In [1]: import numpy as np

In [2]: import numpy.linalg as la

In [3]: np.set_printoptions(precision=3, suppress=True, linewidth=140, floatmode="fixed")

In [4]: A = np.load("run3.npy")

In [5]: A
Out[5]: 
array([[-3.159, -2.372,  2.483, -3.916,  1.962,  2.604, -2.468,  0.724,  0.193, -6.715, -0.720],
       [ 2.756, -3.207,  1.253, -1.656,  3.102,  3.704, -4.878, -0.218, -3.529, -0.512,  4.232],
       [ 2.514, -1.474, -2.702,  0.989,  4.355,  0.331,  1.639, -1.963, -2.737,  2.410,  6.657],
       [ 5.393,  1.750,  1.949, -3.253, -3.852, -4.304,  1.201,  0.880,  3.221,  0.675, -2.657],
       [-0.557, -4.109, -1.921,  6.791,  0.614,  1.269, -0.138, -1.661,  3.497, -3.160, -2.451],
       [-3.338, -2.405, -0.075,  0.357,  2.316,  6.445, -5.611,  1.157,  0.759, -1.176,  1.125],
       [-0.298,  1.040,  1.908, -4.126,  3.241,  6.186,  0.391, -1.642,  4.307, -2.478, -1.360],
       [-2.596, -1.502,  0.219, -3.359,  1.937, -2.049, -0.208, -6.977,  0.534,  4.360,  1.928],
       [-1.996,  2.161, -0.442,  5.540, -2.601, -1.452, -2.274, -1.962, -4.568,  1.437,  4.431],
       [ 3.536, -0.485, -2.827,  4.863, -2.781, -0.348, -2.892,  4.190,  1.760, -4.295,  0.547],
       [-3.298, -1.402,  1.158,  1.272, -1.326, -5.249, -4.235, -4.865, -0.292,  3.098,  1.896],
       [-5.252,  1.513,  2.085,  0.954,  2.047,  0.099, -3.561, -0.488,  4.939,  2.333, -4.234],
       [ 1.476, -3.125,  7.374, -1.980,  1.439, -1.766, -3.878,  0.892,  0.996,  1.845, -2.083]])

In [6]: r0 = np.array([1, 2, 2])

In [7]: np.polyval(r0, A[4])
Out[7]: array([ 1.196, 10.666,  1.848, 61.700,  3.605,  6.148,  1.743,  1.437, 21.223,  5.666,  3.105])

In [8]: P = A @ la.solve(A.T @ A, A.T)

In [9]: round(np.trace(P), 3)
Out[9]: np.float64(11.0)

In [10]: P @ A[:, 8]
Out[10]: array([ 0.193, -3.529, -2.737,  3.221,  3.497,  0.759,  4.307,  0.534, -4.568,  1.760, -0.292,  4.939,  0.996])

In [11]: np.allclose(P @ P, P)
Out[11]: True

In [12]: x = np.array([3, 1, -2, 1, 0, 1, 1, -2, -3, -3, 2])

In [13]: h1 = np.maximum(A @ x, 0)

In [14]: h1
Out[14]: array([ 0.000, 20.748, 32.652,  0.000,  3.393,  0.000,  0.000,  0.000, 21.050, 17.719,  0.000,  0.000,  0.000])

In [15]: A.T @ h1
Out[15]: array([ 158.017,  -91.714, -128.142,  223.761,  104.615,   55.233, -147.271,  -41.312, -215.694,   11.492,  399.818])

In [16]: A * (h1 > 1e-9)[:, None]
Out[16]: 
array([[-0.000, -0.000,  0.000, -0.000,  0.000,  0.000, -0.000,  0.000,  0.000, -0.000, -0.000],
       [ 2.756, -3.207,  1.253, -1.656,  3.102,  3.704, -4.878, -0.218, -3.529, -0.512,  4.232],
       [ 2.514, -1.474, -2.702,  0.989,  4.355,  0.331,  1.639, -1.963, -2.737,  2.410,  6.657],
       [ 0.000,  0.000,  0.000, -0.000, -0.000, -0.000,  0.000,  0.000,  0.000,  0.000, -0.000],
       [-0.557, -4.109, -1.921,  6.791,  0.614,  1.269, -0.138, -1.661,  3.497, -3.160, -2.451],
       [-0.000, -0.000, -0.000,  0.000,  0.000,  0.000, -0.000,  0.000,  0.000, -0.000,  0.000],
       [-0.000,  0.000,  0.000, -0.000,  0.000,  0.000,  0.000, -0.000,  0.000, -0.000, -0.000],
       [-0.000, -0.000,  0.000, -0.000,  0.000, -0.000, -0.000, -0.000,  0.000,  0.000,  0.000],
       [-1.996,  2.161, -0.442,  5.540, -2.601, -1.452, -2.274, -1.962, -4.568,  1.437,  4.431],
       [ 3.536, -0.485, -2.827,  4.863, -2.781, -0.348, -2.892,  4.190,  1.760, -4.295,  0.547],
       [-0.000, -0.000,  0.000,  0.000, -0.000, -0.000, -0.000, -0.000, -0.000,  0.000,  0.000],
       [-0.000,  0.000,  0.000,  0.000,  0.000,  0.000, -0.000, -0.000,  0.000,  0.000, -0.000],
       [ 0.000, -0.000,  0.000, -0.000,  0.000, -0.000, -0.000,  0.000,  0.000,  0.000, -0.000]])

In [17]: np.tanh(A @ x)
Out[17]: array([-0.999,  1.000,  1.000, -1.000,  0.998, -1.000, -1.000, -1.000,  1.000,  1.000, -1.000, -1.000, -1.000])

In [18]: np.flatnonzero(h1 > 1e-9)
Out[18]: array([1, 2, 4, 8, 9])

In [19]: np.maximum(A @ (3 * x), 0)
Out[19]: array([ 0.000, 62.244, 97.956,  0.000, 10.179,  0.000,  0.000,  0.000, 63.150, 53.157,  0.000,  0.000,  0.000])
